% python3 -q
>>> import numpy as np
>>> import numpy.linalg as la
>>> np.set_printoptions(precision=1, suppress=True, linewidth=140)
>>> W0 = np.load("x.npy")
>>> W0
array([[ 19., -12.,   9.,  -4.],
       [ 24., -14.,  12.,  -4.],
       [-18.,  12.,  -8.,   4.],
       [-24.,  12., -12.,   2.]])
>>> x0 = np.array([-3, -8, 6, 0])
>>> y = W0 @ x0
>>> beta, lr = np.zeros(4), 1 / la.norm(W0, 2) ** 2
>>> for i in range(8):
...     beta -= lr * W0.T @ (W0 @ beta - y)
...     if i % 2 == 0: print(i, round(la.norm(W0 @ beta - y), 1))
... 
0 12.5
2 12.4
4 12.3
6 12.2
>>> beta
array([ 2.8, -1.7,  1.3, -0.5])
>>> np.allclose(W0, W0.T)
False
>>> round(la.det(W0), 1)
np.float64(8.0)
>>> (W0 - W0.T) / 2
array([[  0. , -18. ,  13.5,  10. ],
       [ 18. ,   0. ,   0. ,  -8. ],
       [-13.5,   0. ,   0. ,   8. ],
       [-10. ,   8. ,  -8. ,   0. ]])
>>> np.sort(np.abs(la.eigvals(W0)))
array([1., 2., 2., 2.])
>>> rng = np.random.default_rng(991)
>>> m1 = np.triu(rng.random((15, 15)) < 0.2, 1).astype(int)
>>> m1 = m1 + m1.T
>>> m1
array([[0, 0, 0, 0, 0, 0, 0, 0, 0, 0, 0, 0, 0, 0, 1],
       [0, 0, 0, 0, 1, 0, 0, 0, 0, 0, 1, 0, 0, 0, 0],
       [0, 0, 0, 0, 0, 0, 0, 1, 0, 0, 0, 0, 0, 0, 0],
       [0, 0, 0, 0, 0, 0, 0, 0, 0, 0, 1, 0, 0, 1, 0],
       [0, 1, 0, 0, 0, 0, 1, 1, 1, 0, 0, 1, 0, 0, 0],
       [0, 0, 0, 0, 0, 0, 0, 1, 0, 0, 0, 0, 1, 0, 0],
       [0, 0, 0, 0, 1, 0, 0, 0, 0, 0, 0, 0, 0, 0, 1],
       [0, 0, 1, 0, 1, 1, 0, 0, 0, 0, 0, 0, 0, 0, 0],
       [0, 0, 0, 0, 1, 0, 0, 0, 0, 0, 0, 0, 0, 0, 1],
       [0, 0, 0, 0, 0, 0, 0, 0, 0, 0, 1, 1, 0, 0, 0],
       [0, 1, 0, 1, 0, 0, 0, 0, 0, 1, 0, 0, 1, 0, 1],
       [0, 0, 0, 0, 1, 0, 0, 0, 0, 1, 0, 0, 0, 0, 0],
       [0, 0, 0, 0, 0, 1, 0, 0, 0, 0, 1, 0, 0, 0, 0],
       [0, 0, 0, 1, 0, 0, 0, 0, 0, 0, 0, 0, 0, 0, 0],
       [1, 0, 0, 0, 0, 0, 1, 0, 1, 0, 1, 0, 0, 0, 0]])
>>> la.lstsq(m1[:-1].T, m1[-1])[2]
np.int32(13)
>>> np.allclose(m1[:-1].T @ la.lstsq(m1[:-1].T, m1[-1])[0], m1[-1])
False
>>> round(np.trace(la.pinv(m1) @ m1), 1)
np.float64(14.0)
>>> np.unique(m1.round(6), axis=0).shape
(14, 15)
>>> F = np.loadtxt("case6.csv", delimiter=",")
>>> F
array([[ 0.1, -0.9, -1.3,  1.1,  1.2],
       [ 0.4,  1.1,  0.1, -1. , -0.5],
       [-0.4, -2. ,  0.3,  2.8,  0.7],
       [ 0. , -2.2, -1.6,  2.8,  2.2],
       [ 0.4, -0.4, -1. ,  0.4,  1. ],
       [ 0.7, -4.1,  0.8,  4.2,  0.5],
       [-0.3, -0.8,  0.5,  0.9,  0. ],
       [ 0.4, -0.3,  2.6,  0.2, -2.6],
       [ 0.5, -0.7,  0. ,  0.4,  0.4],
       [ 1.2,  0. , -0.1, -0.5,  0.4],
       [ 0.6,  0.7, -2.3, -0.3,  2.1],
       [ 2.5,  1.3,  0.6, -4.4, -0.6],
       [-0.4, -2. ,  1.2,  2.6, -0.2],
       [-1.1, -1. ,  1. ,  1.4, -1.2],
       [ 1.6,  1.8, -0.8, -3.7,  0.1],
       [-0.8, -1.1,  0.6,  1.6, -0.2],
       [ 0.6, -1.8,  0.5,  1.7,  0.4],
       [-0.1,  0. ,  1.3,  0.8, -1.1],
       [ 0.5, -0.1,  1.6, -1. , -1.4],
       [ 0.3, -1. ,  0.8,  1.2, -0.4],
       [ 0.3,  0.5, -0.7, -0.7,  0.6],
       [-0.4, -1.4,  1.7,  2.6, -1.1],
       [-0.3, -2.7, -0.4,  3.5,  1.1],
       [ 0.3,  2. , -1.4, -2.9,  0.3],
       [ 1.1,  2.4,  0.1, -4.6, -0.9],
       [-1.4, -0.6,  0.6,  1.8, -1. ],
       [-0.3, -0.7,  0.9,  0.3, -0.7],
       [-0.4,  0.8, -0.4,  0.7,  0.5],
       [ 0.5,  3. ,  0.1, -3.3, -1.2],
       [ 0.9,  3.2, -1.9, -3.6,  0.9],
       [ 0.5,  0.9, -1.3, -2. ,  0.4],
       [ 1.5,  1. ,  1.3, -1.8, -1.6],
       [-1.3, -1.7, -0.2,  3.2,  0.5],
       [-1.4, -2.6,  1.4,  3.6, -0.9],
       [ 1.4,  1.1,  0. , -2.2,  0.3],
       [-0.2, -2.5,  3. ,  1.6, -2.3],
       [-1.4, -2.4,  0.5,  3.2,  0.2],
       [ 1.2, -1. ,  0. ,  1.5,  0.9],
       [-0.2, -0.9,  1.2,  0.9, -0.8],
       [ 0.4,  0.5, -1. , -0.6,  1. ],
       [ 0. ,  0.1,  0.7, -0.9, -0.9],
       [ 2.4, -0.8,  0.6, -0.9, -0.4],
       [-0.1,  0.7, -1.5, -1.3,  0.8],
       [-0.1, -1.1,  0.9,  1.5, -0.2],
       [-0.6, -0.5, -1. ,  0.6,  1. ],
       [-1.2, -0.5, -0.5,  1.4,  0.7],
       [ 0.3,  0.8, -0.6, -1.9,  0. ],
       [ 1.1,  2. , -1.1, -3. ,  0.3]])
>>> f, v = W0[0], W0[3]
>>> f @ f
np.float64(602.0)
>>> p = (f @ v) / (f @ f) * f
>>> np.round(la.norm(f + v) ** 2 + la.norm(f - v) ** 2, 1)
np.float64(2940.0)
>>> la.matrix_rank(np.outer(f, v))
np.int64(1)
>>> np.outer(f, v)
array([[-456.,  228., -228.,   38.],
       [ 288., -144.,  144.,  -24.],
       [-216.,  108., -108.,   18.],
       [  96.,  -48.,   48.,   -8.]])
>>> v - p
array([-1.4, -2.3, -1.3, -2.8])
>>> p
array([-22.6,  14.3, -10.7,   4.8])
